In [1]: import numpy as np

In [2]: import numpy.linalg as la

In [3]: np.set_printoptions(precision=3, suppress=True, linewidth=160, floatmode="fixed")

In [4]: J = np.array([[1.0, 0.2, 0.5, -0.9, -0.2, 0.0],
   ...:     [-0.7, 0.7, 1.3, 0.6, -0.1, -0.2],
   ...:     [1.2, -0.6, 1.5, -1.1, 1.0, -0.9],
   ...:     [0.4, 0.6, -1.1, 0.4, -0.1, 1.1],
   ...:     [0.3, -0.5, 1.1, 1.9, 1.2, 0.4],
   ...:     [-1.1, -0.9, -0.7, 0.9, 0.8, 1.5],
   ...:     [2.1, -1.0, 1.3, -0.7, 1.0, -0.2],
   ...:     [-0.6, 0.3, 0.3, 1.6, 1.0, 0.7],
   ...:     [1.3, 0.0, 0.7, 1.0, 0.0, -0.2],
   ...:     [-0.2, -1.0, -0.4, -2.5, -1.0, -1.3],
   ...:     [-1.0, -0.4, -0.1, -0.3, 1.4, -0.3],
   ...:     [-0.1, 1.2, 0.4, 0.1, -0.2, -1.2],
   ...:     [1.5, 1.1, 0.1, 0.4, 0.7, -0.4]])

In [5]: print(J)
[[ 1.000  0.200  0.500 -0.900 -0.200  0.000]
 [-0.700  0.700  1.300  0.600 -0.100 -0.200]
 [ 1.200 -0.600  1.500 -1.100  1.000 -0.900]
 [ 0.400  0.600 -1.100  0.400 -0.100  1.100]
 [ 0.300 -0.500  1.100  1.900  1.200  0.400]
 [-1.100 -0.900 -0.700  0.900  0.800  1.500]
 [ 2.100 -1.000  1.300 -0.700  1.000 -0.200]
 [-0.600  0.300  0.300  1.600  1.000  0.700]
 [ 1.300  0.000  0.700  1.000  0.000 -0.200]
 [-0.200 -1.000 -0.400 -2.500 -1.000 -1.300]
 [-1.000 -0.400 -0.100 -0.300  1.400 -0.300]
 [-0.100  1.200  0.400  0.100 -0.200 -1.200]
 [ 1.500  1.100  0.100  0.400  0.700 -0.400]]

In [6]: idx = J[:, 0] > np.median(J[:, 0])

In [7]: f = J[idx].mean(axis=0) - J[~idx].mean(axis=0)

In [8]: print(idx.astype(int))
[1 0 1 1 0 0 1 0 1 0 0 0 1]

In [9]: print(np.round((((J - J.mean(axis=0)) @ f > 0) == idx).mean(), 3))
0.846

In [10]: print(f)
[ 1.736  0.136  0.229 -0.479 -0.043 -0.043]

In [11]: print(np.argsort(-np.abs(f).round(6), kind="stable"))
[0 3 2 1 4 5]
